$ python3 -q
>>> import numpy as np
>>> from numpy import linalg as LA
>>> np.set_printoptions(suppress=True, linewidth=200)
>>> J = np.load("test11.npy")
>>> J
array([[ 0.5,  0.4, -0.5, -1.1],
       [-0.3,  1.4,  1.1, -0.1],
       [-1.7,  0.1,  1.5,  0.4]])
>>> t = np.radians(36)
>>> Rm = np.eye(4)
>>> Rm[3, 3] = Rm[1, 1] = np.cos(t)
>>> Rm[3, 1], Rm[1, 3] = -np.sin(t), np.sin(t)
>>> Rm.round(3)
array([[ 1.   ,  0.   ,  0.   ,  0.   ],
       [ 0.   ,  0.809,  0.   ,  0.588],
       [ 0.   ,  0.   ,  1.   ,  0.   ],
       [ 0.   , -0.588,  0.   ,  0.809]])
>>> Y = J @ Rm.T
>>> np.allclose(J @ J.T, Y @ Y.T)
True
>>> print(np.allclose(LA.norm(J, axis=1), LA.norm(Y, axis=1)))
True
>>> np.round(LA.svd(J, compute_uv=False), 3), np.round(LA.svd(Y, compute_uv=False), 3)
(array([2.705, 1.613, 0.729]), array([2.705, 1.613, 0.729]))
>>> round(float(LA.det(Rm)), 3), round(np.trace(Rm), 3)
(1.0, np.float64(3.618))
>>> np.round(np.abs(Y - J).max(axis=0), 3)
array([0.   , 0.723, 0.   , 0.804])
>>> x0 = np.array([-1, -3, 2, 1])
>>> (J @ x0).argmax()
np.int64(2)
>>> np.round((J * x0).sum(axis=1), 3)
array([-3.8, -1.8,  4.8])
>>> J @ np.eye(4)[1]
array([0.4, 1.4, 0.1])
>>> np.round(J * x0, 3)
array([[-0.5, -1.2, -1. , -1.1],
       [ 0.3, -4.2,  2.2, -0.1],
       [ 1.7, -0.3,  3. ,  0.4]])
>>> print(np.round(J @ np.ones(4), 3))
[-0.7  2.1  0.3]
>>> LA.norm(J @ x0) <= LA.norm(J, 2) * LA.norm(x0) + 1e-9
np.True_
>>> Y = J / np.sqrt((J ** 2).mean(axis=1, keepdims=True))
>>> LA.matrix_rank(J - J.mean(axis=1, keepdims=True))
np.int64(3)
>>> np.round(LA.norm(Y, axis=1), 3)
array([2., 2., 2.])
>>> Y = np.array([[2, 2], [3, 0], [1, 2], [0, 0]])
>>> print(np.round(np.einsum("ij->j", J), 3))
[-1.5  1.9  2.1 -0.8]
>>> LA.matrix_rank(J @ Y)
np.int64(2)
>>> LA.matrix_rank(np.vstack([J, Y.T]))
np.int64(4)
>>> Y = np.array([[-1, 3, 1], [2, 6, 9], [-2, -1, -4], [-2, 1, 5]])
>>> cent = np.array([[2, 1, 3, 0], [-2, -2, 2, 1], [-3, -1, 0, -2]])
>>> arr = Y @ cent
>>> arr
array([[-11,  -8,   3,   1],
       [-35, -19,  18, -12],
       [ 10,   4,  -8,   7],
       [-21,  -9,  -4,  -9]])
>>> Y = arr / LA.norm(arr, axis=1, keepdims=True)
>>> gram = Y @ Y.T
>>> np.argwhere(np.triu(np.abs(gram) > 0.95, 1))
array([[1, 2]])
>>> (gram - 2 * np.eye(4)).round(6).argmax(axis=1)
array([1, 0, 3, 1])
>>> round(np.degrees(np.arccos(np.clip(gram[3, 2], -1, 1))), 3)
np.float64(137.369)
>>> gram[3].round(3)
array([ 0.812,  0.835, -0.736,  1.   ])
>>> gram.round(3)
array([[ 1.   ,  0.915, -0.752,  0.812],
       [ 0.915,  1.   , -0.954,  0.835],
       [-0.752, -0.954,  1.   , -0.736],
       [ 0.812,  0.835, -0.736,  1.   ]])
